$ python3 -q
>>> import numpy as np
>>> import numpy.linalg as la
>>> np.set_printoptions(suppress=True, linewidth=200)
>>> r0 = np.array([5, 1, 4, 3, 0, 0, 3, 5, 0]) + 0.5
>>> data = np.eye(9) - 2 * np.outer(r0, r0) / (r0 @ r0)
>>> data.round(2) + 0
array([[ 0.44, -0.15, -0.46, -0.36, -0.05, -0.05, -0.36, -0.56, -0.05],
       [-0.15,  0.96, -0.12, -0.1 , -0.01, -0.01, -0.1 , -0.15, -0.01],
       [-0.46, -0.12,  0.63, -0.29, -0.04, -0.04, -0.29, -0.46, -0.04],
       [-0.36, -0.1 , -0.29,  0.77, -0.03, -0.03, -0.23, -0.36, -0.03],
       [-0.05, -0.01, -0.04, -0.03,  1.  ,  0.  , -0.03, -0.05,  0.  ],
       [-0.05, -0.01, -0.04, -0.03,  0.  ,  1.  , -0.03, -0.05,  0.  ],
       [-0.36, -0.1 , -0.29, -0.23, -0.03, -0.03,  0.77, -0.36, -0.03],
       [-0.56, -0.15, -0.46, -0.36, -0.05, -0.05, -0.36,  0.44, -0.05],
       [-0.05, -0.01, -0.04, -0.03,  0.  ,  0.  , -0.03, -0.05,  1.  ]])
>>> # symmetric
>>> print(np.round(la.norm(data, axis=0), 2))
[1. 1. 1. 1. 1. 1. 1. 1. 1.]
>>> round(data[:, 6] @ data[:, 3], 2)
np.float64(-0.0)
>>> rng = np.random.default_rng(691351)
>>> idx = rng.permutation(9)
>>> A2 = data[:, idx] * rng.choice([-1, 1], 9)
>>> A2.round(2) + 0
array([[ 0.05,  0.36,  0.36,  0.46, -0.44,  0.05, -0.15, -0.56, -0.05],
       [ 0.01,  0.1 ,  0.1 ,  0.12,  0.15,  0.01,  0.96, -0.15, -0.01],
       [ 0.04,  0.29,  0.29, -0.63,  0.46,  0.04, -0.12, -0.46, -0.04],
       [ 0.03, -0.77,  0.23,  0.29,  0.36,  0.03, -0.1 , -0.36, -0.03],
       [-1.  ,  0.03,  0.03,  0.04,  0.05,  0.  , -0.01, -0.05,  0.  ],
       [ 0.  ,  0.03,  0.03,  0.04,  0.05, -1.  , -0.01, -0.05,  0.  ],
       [ 0.03,  0.23, -0.77,  0.29,  0.36,  0.03, -0.1 , -0.36, -0.03],
       [ 0.05,  0.36,  0.36,  0.46,  0.56,  0.05, -0.15,  0.44, -0.05],
       [ 0.  ,  0.03,  0.03,  0.04,  0.05,  0.  , -0.01, -0.05,  1.  ]])
>>> left, _, Vh = la.svd(data.T @ A2)
>>> print(np.round(left @ Vh, 2) + 0)
[[ 0.  0.  0.  0. -1.  0.  0.  0.  0.]
 [ 0.  0.  0.  0.  0.  0.  1.  0.  0.]
 [ 0.  0.  0. -1.  0.  0.  0.  0.  0.]
 [ 0. -1.  0.  0.  0.  0.  0.  0.  0.]
 [-1.  0.  0.  0.  0.  0.  0.  0.  0.]
 [ 0.  0.  0.  0.  0. -1.  0.  0.  0.]
 [ 0.  0. -1.  0.  0.  0.  0.  0.  0.]
 [ 0.  0.  0.  0.  0.  0.  0.  1.  0.]
 [ 0.  0.  0.  0.  0.  0.  0.  0.  1.]]
>>> np.round(la.lstsq(data, A2)[0], 2) + 0
array([[ 0.,  0.,  0.,  0., -1.,  0.,  0.,  0.,  0.],
       [ 0.,  0.,  0.,  0.,  0.,  0.,  1.,  0.,  0.],
       [ 0.,  0.,  0., -1.,  0.,  0.,  0.,  0.,  0.],
       [ 0., -1.,  0.,  0.,  0.,  0.,  0.,  0.,  0.],
       [-1.,  0.,  0.,  0.,  0.,  0.,  0.,  0.,  0.],
       [ 0.,  0.,  0.,  0.,  0., -1.,  0.,  0.,  0.],
       [ 0.,  0., -1.,  0.,  0.,  0.,  0.,  0.,  0.],
       [ 0.,  0.,  0.,  0.,  0.,  0.,  0.,  1.,  0.],
       [ 0.,  0.,  0.,  0.,  0.,  0.,  0.,  0.,  1.]])
>>> E = np.loadtxt("x.csv", delimiter=",")
>>> print(E)
[[  0.  -4.  -6.  -6. -10. -10.]
 [  0.   4.   6.   6.  10.  10.]
 [  0.   0.   0.   0.   0.   0.]
 [  0.   8.  12.  12.  20.  20.]
 [  0.  -4.  -6.  -6. -10. -10.]
 [  0.   0.   0.   0.   0.   0.]
 [  0.   8.  12.  12.  20.  20.]
 [  0. -16. -24. -24. -40. -40.]
 [  0.  16.  24.  24.  40.  40.]
 [  0. -14. -21. -21. -35. -35.]]
>>> left, sigma, Vh = la.svd(E)
>>> vecs = Vh[:(sigma > 1e-8).sum()]
>>> x = E[8] + 4 * E[6] + rng.integers(2) * np.eye(6)[1]
>>> x
array([  0.,  49.,  72.,  72., 120., 120.])
>>> np.allclose(vecs.T @ vecs @ x, x)
False
>>> theta = np.deg2rad(135)
>>> X = np.eye(10)
>>> X[np.ix_([3, 0], [3, 0])] = [[np.cos(theta), -np.sin(theta)], [np.sin(theta), np.cos(theta)]]
>>> X.round(2)
array([[-0.71,  0.  ,  0.  ,  0.71,  0.  ,  0.  ,  0.  ,  0.  ,  0.  ,  0.  ],
       [ 0.  ,  1.  ,  0.  ,  0.  ,  0.  ,  0.  ,  0.  ,  0.  ,  0.  ,  0.  ],
       [ 0.  ,  0.  ,  1.  ,  0.  ,  0.  ,  0.  ,  0.  ,  0.  ,  0.  ,  0.  ],
       [-0.71,  0.  ,  0.  , -0.71,  0.  ,  0.  ,  0.  ,  0.  ,  0.  ,  0.  ],
       [ 0.  ,  0.  ,  0.  ,  0.  ,  1.  ,  0.  ,  0.  ,  0.  ,  0.  ,  0.  ],
       [ 0.  ,  0.  ,  0.  ,  0.  ,  0.  ,  1.  ,  0.  ,  0.  ,  0.  ,  0.  ],
       [ 0.  ,  0.  ,  0.  ,  0.  ,  0.  ,  0.  ,  1.  ,  0.  ,  0.  ,  0.  ],
       [ 0.  ,  0.  ,  0.  ,  0.  ,  0.  ,  0.  ,  0.  ,  1.  ,  0.  ,  0.  ],
       [ 0.  ,  0.  ,  0.  ,  0.  ,  0.  ,  0.  ,  0.  ,  0.  ,  1.  ,  0.  ],
       [ 0.  ,  0.  ,  0.  ,  0.  ,  0.  ,  0.  ,  0.  ,  0.  ,  0.  ,  1.  ]])
>>> # 9 groups of indices that never mix
>>> (X != 0).astype(int)
array([[1, 0, 0, 1, 0, 0, 0, 0, 0, 0],
       [0, 1, 0, 0, 0, 0, 0, 0, 0, 0],
       [0, 0, 1, 0, 0, 0, 0, 0, 0, 0],
       [1, 0, 0, 1, 0, 0, 0, 0, 0, 0],
       [0, 0, 0, 0, 1, 0, 0, 0, 0, 0],
       [0, 0, 0, 0, 0, 1, 0, 0, 0, 0],
       [0, 0, 0, 0, 0, 0, 1, 0, 0, 0],
       [0, 0, 0, 0, 0, 0, 0, 1, 0, 0],
       [0, 0, 0, 0, 0, 0, 0, 0, 1, 0],
       [0, 0, 0, 0, 0, 0, 0, 0, 0, 1]])
>>> np.round(np.sort(la.eigvals(X).real), 2)
array([-0.71, -0.71,  1.  ,  1.  ,  1.  ,  1.  ,  1.  ,  1.  ,  1.  ,  1.  ])
>>> x = np.array([0, -3, -3, 3, 0, 2, -2, -1, -1, 1])
>>> np.round(X * x, 2)
array([[-0.  , -0.  , -0.  ,  2.12,  0.  ,  0.  , -0.  , -0.  , -0.  ,  0.  ],
       [ 0.  , -3.  , -0.  ,  0.  ,  0.  ,  0.  , -0.  , -0.  , -0.  ,  0.  ],
       [ 0.  , -0.  , -3.  ,  0.  ,  0.  ,  0.  , -0.  , -0.  , -0.  ,  0.  ],
       [-0.  , -0.  , -0.  , -2.12,  0.  ,  0.  , -0.  , -0.  , -0.  ,  0.  ],
       [ 0.  , -0.  , -0.  ,  0.  ,  0.  ,  0.  , -0.  , -0.  , -0.  ,  0.  ],
       [ 0.  , -0.  , -0.  ,  0.  ,  0.  ,  2.  , -0.  , -0.  , -0.  ,  0.  ],
       [ 0.  , -0.  , -0.  ,  0.  ,  0.  ,  0.  , -2.  , -0.  , -0.  ,  0.  ],
       [ 0.  , -0.  , -0.  ,  0.  ,  0.  ,  0.  , -0.  , -1.  , -0.  ,  0.  ],
       [ 0.  , -0.  , -0.  ,  0.  ,  0.  ,  0.  , -0.  , -0.  , -1.  ,  0.  ],
       [ 0.  , -0.  , -0.  ,  0.  ,  0.  ,  0.  , -0.  , -0.  , -0.  ,  1.  ]])
>>> np.round(X @ (2 * x), 2)
array([ 4.24, -6.  , -6.  , -4.24,  0.  ,  4.  , -4.  , -2.  , -2.  ,  2.  ])
>>> print(np.round(X @ x, 2))
[ 2.12 -3.   -3.   -2.12  0.    2.   -2.   -1.   -1.    1.  ]
>>> X @ np.eye(10)[9]
array([0., 0., 0., 0., 0., 0., 0., 0., 0., 1.])
>>> print(la.norm(X @ x) <= la.norm(X, 2) * la.norm(x) + 1e-9)
True
>>> np.round((X * x).sum(axis=1), 2)
array([ 2.12, -3.  , -3.  , -2.12,  0.  ,  2.  , -2.  , -1.  , -1.  ,  1.  ])
>>> np.sign((X @ x).round(6))
array([ 1., -1., -1., -1.,  0.,  1., -1., -1., -1.,  1.])
